$ ipython --no-banner

In [1]: import numpy as np

In [2]: np.set_printoptions(precision=2, suppress=True, linewidth=200, legacy="1.25")

In [3]: def rd(a):
   ...:     return np.round(a, 2) + 0
   ...: 

In [4]: K = np.loadtxt("dump.csv", delimiter=",")

In [5]: K
Out[5]: 
array([[  0.,   0.,   0.,   0., -12., -24.],
       [  0.,   0.,   0.,  12.,   6., -30.],
       [  0.,   0.,   0., -12.,  -6.,  12.],
       [  0., -16., -32.,   0.,  -2.,  -4.],
       [ 16.,   8., -40.,   2.,   1.,  -5.],
       [-16.,  -8.,  16.,  -2.,  -1.,   2.]])

In [6]: Q, R = np.linalg.qr(K)

In [7]: rd(Q @ R)
Out[7]: 
array([[  0.,   0.,   0.,   0., -12., -24.],
       [  0.,   0.,   0.,  12.,   6., -30.],
       [  0.,   0.,   0., -12.,  -6.,  12.],
       [  0., -16., -32.,   0.,  -2.,  -4.],
       [ 16.,   8., -40.,   2.,   1.,  -5.],
       [-16.,  -8.,  16.,  -2.,  -1.,   2.]])

In [8]: rd(Q)
Out[8]: 
array([[ 0.  ,  0.  ,  0.  ,  0.  ,  1.  ,  0.  ],
       [ 0.  ,  0.  ,  0.  , -0.71,  0.  ,  0.71],
       [ 0.  ,  0.  ,  0.  ,  0.71,  0.  ,  0.71],
       [ 0.  ,  1.  ,  0.  ,  0.  ,  0.  ,  0.  ],
       [-0.71,  0.  ,  0.71,  0.  ,  0.  ,  0.  ],
       [ 0.71,  0.  ,  0.71,  0.  ,  0.  ,  0.  ]])

In [9]: Q.shape, R.shape
Out[9]: ((6, 6), (6, 6))

In [10]: np.trace(Q @ Q.T)
Out[10]: 6.0

In [11]: rd(abs(R[0, 0])), rd(np.linalg.norm(K[:, 0]))
Out[11]: (22.63, 22.63)

In [12]: rng = np.random.default_rng(314)

In [13]: z = rng.permutation(6)

In [14]: z
Out[14]: array([1, 3, 5, 4, 0, 2])

In [15]: Y = K[z][:, z]

In [16]: np.trace(Y)
Out[16]: 3.0

In [17]: rd(np.sort(np.abs(np.linalg.eigvals(Y))))
Out[17]: array([ 8.4 ,  9.7 , 14.84, 17.15, 25.78, 29.78])

In [18]: ang = np.radians(120)

In [19]: R = np.eye(6)

In [20]: R[4, 4] = R[5, 5] = np.cos(ang)

In [21]: R[4, 5], R[5, 4] = -np.sin(ang), np.sin(ang)

In [22]: rd(R)
Out[22]: 
array([[ 1.  ,  0.  ,  0.  ,  0.  ,  0.  ,  0.  ],
       [ 0.  ,  1.  ,  0.  ,  0.  ,  0.  ,  0.  ],
       [ 0.  ,  0.  ,  1.  ,  0.  ,  0.  ,  0.  ],
       [ 0.  ,  0.  ,  0.  ,  1.  ,  0.  ,  0.  ],
       [ 0.  ,  0.  ,  0.  ,  0.  , -0.5 , -0.87],
       [ 0.  ,  0.  ,  0.  ,  0.  ,  0.87, -0.5 ]])

In [23]: Y = K @ R.T

In [24]: rd(Y)
Out[24]: 
array([[  0.  ,   0.  ,   0.  ,   0.  ,  26.78,   1.61],
       [  0.  ,   0.  ,   0.  ,  12.  ,  22.98,  20.2 ],
       [  0.  ,   0.  ,   0.  , -12.  ,  -7.39, -11.2 ],
       [  0.  , -16.  , -32.  ,   0.  ,   4.46,   0.27],
       [ 16.  ,   8.  , -40.  ,   2.  ,   3.83,   3.37],
       [-16.  ,  -8.  ,  16.  ,  -2.  ,  -1.23,  -1.87]])

In [25]: np.allclose(K @ K.T, Y @ Y.T)
Out[25]: True

In [26]: rd(np.linalg.svd(K, compute_uv=False)), rd(np.linalg.svd(Y, compute_uv=False))
Out[26]: 
(array([57.36, 41.59, 24.37, 17.67,  4.62,  3.35]),
 array([57.36, 41.59, 24.37, 17.67,  4.62,  3.35]))

In [27]: rd(np.linalg.det(R)), np.trace(R)
Out[27]: (1.0, 3.0)

In [28]: np.allclose(np.linalg.norm(K, axis=1), np.linalg.norm(Y, axis=1))
Out[28]: True
